$ python -q
>>> import numpy as np
>>> from numpy import linalg as LA
>>> np.set_printoptions(suppress=True, linewidth=100)
>>> m1 = np.load("out6.npy")
>>> m1
array([[ 0,  3, -2, -4,  2, -2],
       [-3,  0,  2, -2, -2,  2],
       [ 2, -2,  0, -1,  4,  3],
       [ 4,  2,  1,  0, -2,  1],
       [-2,  2, -4,  2,  0, -1],
       [ 2, -2, -3, -1,  1,  0]])
>>> U, sig = LA.svd(m1)
Traceback (most recent call last):
  File "<python-input-5>", line 1, in <module>
    U, sig = LA.svd(m1)
    ^^^^^^
ValueError: too many values to unpack (expected 2)
>>> U, sig, Vh = LA.svd(m1, full_matrices=False)
>>> np.allclose(U * sig @ Vh, m1)
True
>>> sig.round(3)
array([7.044, 7.044, 5.332, 5.332, 2.636, 2.636])
>>> np.round(U.T @ U, 3) + 0
array([[1., 0., 0., 0., 0., 0.],
       [0., 1., 0., 0., 0., 0.],
       [0., 0., 1., 0., 0., 0.],
       [0., 0., 0., 1., 0., 0.],
       [0., 0., 0., 0., 1., 0.],
       [0., 0., 0., 0., 0., 1.]])
>>> u = np.array([4, 8, 8, 3, 4, 3, 4, 5, 6, 6, 4, 1, 6])
>>> v = np.array([3, 3, 0, 3, 0, 0, 1, 2, 1, 0, 2, 3, 1])
>>> mat = np.outer(u, v)
>>> mat
array([[12, 12,  0, 12,  0,  0,  4,  8,  4,  0,  8, 12,  4],
       [24, 24,  0, 24,  0,  0,  8, 16,  8,  0, 16, 24,  8],
       [24, 24,  0, 24,  0,  0,  8, 16,  8,  0, 16, 24,  8],
       [ 9,  9,  0,  9,  0,  0,  3,  6,  3,  0,  6,  9,  3],
       [12, 12,  0, 12,  0,  0,  4,  8,  4,  0,  8, 12,  4],
       [ 9,  9,  0,  9,  0,  0,  3,  6,  3,  0,  6,  9,  3],
       [12, 12,  0, 12,  0,  0,  4,  8,  4,  0,  8, 12,  4],
       [15, 15,  0, 15,  0,  0,  5, 10,  5,  0, 10, 15,  5],
       [18, 18,  0, 18,  0,  0,  6, 12,  6,  0, 12, 18,  6],
       [18, 18,  0, 18,  0,  0,  6, 12,  6,  0, 12, 18,  6],
       [12, 12,  0, 12,  0,  0,  4,  8,  4,  0,  8, 12,  4],
       [ 3,  3,  0,  3,  0,  0,  1,  2,  1,  0,  2,  3,  1],
       [18, 18,  0, 18,  0,  0,  6, 12,  6,  0, 12, 18,  6]])
>>> rank = LA.matrix_rank(mat)
>>> rank
np.int64(1)
>>> ns = LA.svd(mat)[2][rank:].T
>>> ns.shape
(13, 12)
>>> [int(LA.matrix_rank(mat[:i])) for i in range(1, len(mat) + 1)]
[1, 1, 1, 1, 1, 1, 1, 1, 1, 1, 1, 1, 1]
>>> w1 = np.array([[3, 2, 0, 3],
...     [5, 5, 4, 2],
...     [1, 4, 2, 4],
...     [4, 4, 5, 3],
...     [3, 4, 4, 5],
...     [5, 2, 5, 2],
...     [1, 1, 4, 0],
...     [4, 4, 5, 0],
...     [5, 4, 4, 2],
...     [5, 5, 3, 3],
...     [5, 0, 5, 3],
...     [0, 0, 5, 4],
...     [3, 1, 5, 2]])
>>> coef = np.array([-1, -2, -2, -1])
>>> act = np.maximum(mat @ w1 + coef, 0)
>>> act
array([[251, 186, 298, 183],
       [503, 374, 598, 367],
       [503, 374, 598, 367],
       [188, 139, 223, 137],
       [251, 186, 298, 183],
       [188, 139, 223, 137],
       [251, 186, 298, 183],
       [314, 233, 373, 229],
       [377, 280, 448, 275],
       [377, 280, 448, 275],
       [251, 186, 298, 183],
       [ 62,  45,  73,  45],
       [377, 280, 448, 275]])
>>> Z = np.array([[3, 0, -2], [-3, 2, -3], [2, 1, -3], [3, -2, -2]])
>>> act @ Z
array([[ 1340,   304, -2320],
       [ 2684,   612, -4656],
       [ 2684,   612, -4656],
       [ 1004,   227, -1736],
       [ 1340,   304, -2320],
       [ 1004,   227, -1736],
       [ 1340,   304, -2320],
       [ 1676,   381, -2904],
       [ 2012,   458, -3488],
       [ 2012,   458, -3488],
       [ 1340,   304, -2320],
       [  332,    73,  -568],
       [ 2012,   458, -3488]])
>>> (act @ Z).round(6).argmax(axis=1)
array([0, 0, 0, 0, 0, 0, 0, 0, 0, 0, 0, 0, 0])
>>> LA.lstsq(mat[:-1].T, mat[-1])[2]
np.int32(1)
>>> np.abs(np.diag(LA.qr(mat)[1])) > 1e-9
array([ True, False, False, False, False, False, False, False, False, False, False, False, False])
>>> np.unique(mat.round(6), axis=0).shape
(6, 13)
>>> np.round(np.trace(LA.pinv(mat) @ mat), 3)
np.float64(1.0)
>>> try:
...     LA.inv(mat)
... except LA.LinAlgError as e:
...     print(e)
... 
Singular matrix
>>> F = np.load("w.npy")
>>> F
array([[ 0,  0,  0,  2,  0, -3, -3,  1,  6, -1],
       [ 0,  0, -1,  2, -1, -1, -1, -6, -2, -1],
       [ 0,  1,  0,  0,  1,  1,  3,  1,  4,  0],
       [-2, -2,  0,  0,  1,  4, -6,  0,  3,  0],
       [ 0,  1, -1, -1,  0,  3, -5,  0,  5,  6],
       [ 3,  1, -1, -4, -3,  0,  1, -1,  4,  3],
       [ 3,  1, -3,  6,  5, -1,  0,  6, -1, -3],
       [-1,  6, -1,  0,  0,  1, -6,  0, -1,  5],
       [-6,  2, -4, -3, -5, -4,  1,  1,  0,  1],
       [ 1,  1,  0,  0, -6, -3,  3, -5, -1,  0]])
>>> x = np.array([2, 1, 4, 2, 0, 1, 2, 0, 0, 0])
>>> x @ F @ x
np.int64(0)
>>> O = LA.solve(np.eye(10) - F, np.eye(10) + F)
>>> round(LA.det(O), 3)
np.float64(1.0)
>>> rng = np.random.default_rng(9015)
>>> idx = rng.permutation(10)
>>> out = F[:, idx] * rng.choice([-1, 1], 10)
>>> out
array([[ 1,  0,  3,  0, -6, -1,  0, -2,  3,  0],
       [-6,  0,  1,  0,  2, -1, -1, -2,  1, -1],
       [ 1, -1, -3,  0, -4,  0,  0,  0, -1,  1],
       [ 0,  2,  6,  2, -3,  0,  0,  0, -4,  1],
       [ 0, -1,  5,  0, -5,  6, -1,  1, -3,  0],
       [-1, -1, -1, -3, -4,  3, -1,  4,  0, -3],
       [ 6, -1,  0, -3,  1, -3, -3, -6,  1,  5],
       [ 0, -6,  6,  1,  1,  5, -1,  0, -1,  0],
       [ 1, -2, -1,  6,  0,  1, -4,  3,  4, -5],
       [-5, -1, -3, -1,  1,  0,  0,  0,  3, -6]])
>>> U, _, Vh = LA.svd(F.T @ out)
>>> np.round(U @ Vh, 3) + 0
array([[ 0.,  0.,  0., -1.,  0.,  0.,  0.,  0.,  0.,  0.],
       [ 0., -1.,  0.,  0.,  0.,  0.,  0.,  0.,  0.,  0.],
       [ 0.,  0.,  0.,  0.,  0.,  0.,  1.,  0.,  0.,  0.],
       [ 0.,  0.,  0.,  0.,  0.,  0.,  0., -1.,  0.,  0.],
       [ 0.,  0.,  0.,  0.,  0.,  0.,  0.,  0.,  0.,  1.],
       [ 0.,  0.,  0.,  0.,  0.,  0.,  0.,  0., -1.,  0.],
       [ 0.,  0., -1.,  0.,  0.,  0.,  0.,  0.,  0.,  0.],
       [ 1.,  0.,  0.,  0.,  0.,  0.,  0.,  0.,  0.,  0.],
       [ 0.,  0.,  0.,  0., -1.,  0.,  0.,  0.,  0.,  0.],
       [ 0.,  0.,  0.,  0.,  0.,  1.,  0.,  0.,  0.,  0.]])
>>> np.round(LA.lstsq(F, out)[0], 3) + 0
array([[ 0.,  0.,  0., -1.,  0.,  0.,  0.,  0.,  0.,  0.],
       [ 0., -1.,  0.,  0.,  0.,  0.,  0.,  0.,  0.,  0.],
       [ 0.,  0.,  0.,  0.,  0.,  0.,  1.,  0.,  0.,  0.],
       [ 0.,  0.,  0.,  0.,  0.,  0.,  0., -1.,  0.,  0.],
       [ 0.,  0.,  0.,  0.,  0.,  0.,  0.,  0.,  0.,  1.],
       [ 0.,  0.,  0.,  0.,  0.,  0.,  0.,  0., -1.,  0.],
       [ 0.,  0., -1.,  0.,  0.,  0.,  0.,  0.,  0.,  0.],
       [ 1.,  0.,  0.,  0.,  0.,  0.,  0.,  0.,  0.,  0.],
       [ 0.,  0.,  0.,  0., -1.,  0.,  0.,  0.,  0.,  0.],
       [ 0.,  0.,  0.,  0.,  0.,  1.,  0.,  0.,  0.,  0.]])
>>> A = np.loadtxt("run6.csv", delimiter=",")
>>> A
array([[ 1., -1.,  1., -1.,  1., -1.,  1., -1.],
       [ 1.,  1., -1., -1., -1., -1.,  1.,  1.],
       [ 1.,  1.,  1.,  1., -1., -1., -1., -1.],
       [ 1.,  1.,  1.,  1.,  1.,  1.,  1.,  1.],
       [ 1., -1., -1.,  1.,  1., -1., -1.,  1.],
       [ 1.,  1., -1., -1.,  1.,  1., -1., -1.],
       [ 1., -1.,  1., -1., -1.,  1., -1.,  1.],
       [ 1., -1., -1.,  1., -1.,  1.,  1., -1.]])
>>> idx = rng.permutation(10)
>>> idx
array([2, 1, 7, 8, 0, 5, 3, 9, 6, 4])
>>> out = F[idx][:, idx]
>>> np.diag(out)
array([0, 0, 0, 0, 0, 0, 0, 0, 0, 0])
>>> np.trace(out)
np.int64(0)
>>> A @ A.T
array([[8., 0., 0., 0., 0., 0., 0., 0.],
       [0., 8., 0., 0., 0., 0., 0., 0.],
       [0., 0., 8., 0., 0., 0., 0., 0.],
       [0., 0., 0., 8., 0., 0., 0., 0.],
       [0., 0., 0., 0., 8., 0., 0., 0.],
       [0., 0., 0., 0., 0., 8., 0., 0.],
       [0., 0., 0., 0., 0., 0., 8., 0.],
       [0., 0., 0., 0., 0., 0., 0., 8.]])
>>> A[:, 1] @ A[:, 2]
np.float64(0.0)
>>> np.round(LA.norm(A, axis=0), 3)
array([2.828, 2.828, 2.828, 2.828, 2.828, 2.828, 2.828, 2.828])
>>> A.T @ A
array([[8., 0., 0., 0., 0., 0., 0., 0.],
       [0., 8., 0., 0., 0., 0., 0., 0.],
       [0., 0., 8., 0., 0., 0., 0., 0.],
       [0., 0., 0., 8., 0., 0., 0., 0.],
       [0., 0., 0., 0., 8., 0., 0., 0.],
       [0., 0., 0., 0., 0., 8., 0., 0.],
       [0., 0., 0., 0., 0., 0., 8., 0.],
       [0., 0., 0., 0., 0., 0., 0., 8.]])
>>> LA.norm(A, axis=1).argmax()
np.int64(0)
>>> np.round(LA.norm(A) ** 2 / LA.norm(A, 2) ** 2, 3)
np.float64(8.0)
>>> round(float(LA.norm(A[1] - A[7])), 3)
4.0
>>> A[1] @ A[7]
np.float64(0.0)
>>> np.round(LA.norm(A, axis=1), 3)
array([2.828, 2.828, 2.828, 2.828, 2.828, 2.828, 2.828, 2.828])
>>> idx = rng.permutation(8)
>>> idx
array([6, 3, 2, 0, 4, 1, 5, 7])
>>> out = A[idx][:, idx]
>>> np.trace(out)
np.float64(4.0)
>>> np.diag(out)
array([-1.,  1.,  1.,  1.,  1.,  1.,  1., -1.])
>>> out
array([[-1., -1.,  1.,  1., -1., -1.,  1.,  1.],
       [ 1.,  1.,  1.,  1.,  1.,  1.,  1.,  1.],
       [-1.,  1.,  1.,  1., -1.,  1., -1., -1.],
       [ 1., -1.,  1.,  1.,  1., -1., -1., -1.],
       [-1.,  1., -1.,  1.,  1., -1., -1.,  1.],
       [ 1., -1., -1.,  1., -1.,  1., -1.,  1.],
       [-1., -1., -1.,  1.,  1.,  1.,  1., -1.],
       [ 1.,  1., -1.,  1., -1., -1.,  1., -1.]])
>>> out = LA.inv(A)
>>> (np.abs(out) > 1e-9).astype(int)
array([[1, 1, 1, 1, 1, 1, 1, 1],
       [1, 1, 1, 1, 1, 1, 1, 1],
       [1, 1, 1, 1, 1, 1, 1, 1],
       [1, 1, 1, 1, 1, 1, 1, 1],
       [1, 1, 1, 1, 1, 1, 1, 1],
       [1, 1, 1, 1, 1, 1, 1, 1],
       [1, 1, 1, 1, 1, 1, 1, 1],
       [1, 1, 1, 1, 1, 1, 1, 1]])
>>> round(LA.slogdet(A)[0], 3)
np.float64(1.0)
>>> np.round(LA.det(A) * LA.det(out), 3)
np.float64(1.0)
>>> np.round(LA.inv(out), 3)
array([[ 1., -1.,  1., -1.,  1., -1.,  1., -1.],
       [ 1.,  1., -1., -1., -1., -1.,  1.,  1.],
       [ 1.,  1.,  1.,  1., -1., -1., -1., -1.],
       [ 1.,  1.,  1.,  1.,  1.,  1.,  1.,  1.],
       [ 1., -1., -1.,  1.,  1., -1., -1.,  1.],
       [ 1.,  1., -1., -1.,  1.,  1., -1., -1.],
       [ 1., -1.,  1., -1., -1.,  1., -1.,  1.],
       [ 1., -1., -1.,  1., -1.,  1.,  1., -1.]])
>>> M = np.load("x.npy")
>>> M
array([[ 0.4 , -0.48, -0.3 , -0.26,  0.46, -0.66, -1.02, -0.02, -0.68, -1.9 ],
       [ 2.74,  1.26,  3.51,  3.34, -2.5 ,  0.36, -4.69, -1.29,  0.41,  5.82],
       [ 4.29,  1.32, -0.12,  2.91, -3.07, -0.53, -2.7 , -0.72, -0.83,  3.82],
       [-5.23, -0.78,  2.46, -2.26,  4.44, -0.01, -1.32,  0.5 ,  1.12, -1.71],
       [ 0.49, -0.32, -1.61, -0.54,  0.4 , -0.8 ,  0.17,  0.29, -0.87, -2.17],
       [ 7.33,  0.96, -2.73,  3.22, -4.  , -2.02, -3.51, -0.71, -2.79,  0.91],
       [-5.36, -0.36, -1.17, -3.23,  4.45, -0.28,  2.35,  1.43,  0.74, -2.49],
       [-3.94, -1.36,  3.17, -1.77,  2.91,  0.66, -0.79, -0.07,  1.14, -2.33]])
>>> round(np.trace(LA.pinv(M) @ M), 3)
np.float64(4.0)
>>> np.round(M @ LA.pinv(M) @ M, 3)
array([[ 0.4 , -0.48, -0.3 , -0.26,  0.46, -0.66, -1.02, -0.02, -0.68, -1.9 ],
       [ 2.74,  1.26,  3.51,  3.34, -2.5 ,  0.36, -4.69, -1.29,  0.41,  5.82],
       [ 4.29,  1.32, -0.12,  2.91, -3.07, -0.53, -2.7 , -0.72, -0.83,  3.82],
       [-5.23, -0.78,  2.46, -2.26,  4.44, -0.01, -1.32,  0.5 ,  1.12, -1.71],
       [ 0.49, -0.32, -1.61, -0.54,  0.4 , -0.8 ,  0.17,  0.29, -0.87, -2.17],
       [ 7.33,  0.96, -2.73,  3.22, -4.  , -2.02, -3.51, -0.71, -2.79,  0.91],
       [-5.36, -0.36, -1.17, -3.23,  4.45, -0.28,  2.35,  1.43,  0.74, -2.49],
       [-3.94, -1.36,  3.17, -1.77,  2.91,  0.66, -0.79, -0.07,  1.14, -2.33]])
>>> np.allclose(M[:-1].T @ LA.lstsq(M[:-1].T, M[-1])[0], M[-1])
True
>>> np.unique(M.round(6), axis=0).shape
(8, 10)
>>> out = np.array([[6, 4], [2, 1], [4, 7], [5, 7], [1, 8], [0, 6], [2, 9], [6, 4]])
>>> LA.matrix_rank(A @ out)
np.int64(2)
>>> np.vstack([A, out.T]).shape
(10, 8)
>>> np.einsum("ij->j", A)
array([8., 0., 0., 0., 0., 0., 0., 0.])
>>> np.einsum("ij,ij->i", A, A)
array([8., 8., 8., 8., 8., 8., 8., 8.])
